In [1]: import numpy as np

In [2]: np.set_printoptions(precision=1, suppress=True, linewidth=120, floatmode="fixed")

In [3]: rnd = lambda a: np.round(a, 1) + 0

In [4]: W0 = np.cumsum(np.array([[-2, 0, -3],
   ...:     [-1, -2, 3],
   ...:     [-3, -1, -3],
   ...:     [-3, -2, -2],
   ...:     [-1, -3, -2],
   ...:     [-1, -1, 2],
   ...:     [-2, 2, 2],
   ...:     [-2, 0, 3],
   ...:     [-1, -1, 0],
   ...:     [0, 3, -3],
   ...:     [-3, -1, -3],
   ...:     [1, 0, 0],
   ...:     [-2, 0, -1]]), axis=0)

In [5]: W0
Out[5]: 
array([[ -2,   0,  -3],
       [ -3,  -2,   0],
       [ -6,  -3,  -3],
       [ -9,  -5,  -5],
       [-10,  -8,  -7],
       [-11,  -9,  -5],
       [-13,  -7,  -3],
       [-15,  -7,   0],
       [-16,  -8,   0],
       [-16,  -5,  -3],
       [-19,  -6,  -6],
       [-18,  -6,  -6],
       [-20,  -6,  -7]])

In [6]: D = np.linalg.norm(W0[:, None] - W0[None], axis=-1)

In [7]: (D + 1e9 * np.eye(13)).round(6).argmin(axis=1)
Out[7]: array([ 1,  0,  3,  4,  5,  4,  5,  8,  7,  6, 11, 10, 10])

In [8]: rnd(np.linalg.norm(W0 - W0.mean(axis=0), axis=1))
Out[8]: array([11.6, 10.5,  6.7,  3.5,  4.7,  3.9,  1.8,  4.9,  5.9,  3.9,  7.2,  6.3,  8.5])

In [9]: np.linalg.matrix_rank(D ** 2)
Out[9]: np.int64(5)

In [10]: D[10].round(6).argsort(kind="stable")[:4]
Out[10]: array([10, 11, 12,  9])

In [11]: np.flatnonzero(D[10] < D.mean() / 2)
Out[11]: array([10, 11, 12])

In [12]: np.unravel_index(D.round(6).argmax(), D.shape)
Out[12]: (np.int64(0), np.int64(12))

In [13]: rnd(D[10])
Out[13]: array([18.3, 17.5, 13.7, 10.1,  9.3,  8.6,  6.8,  7.3,  7.0,  4.4,  0.0,  1.0,  1.4])
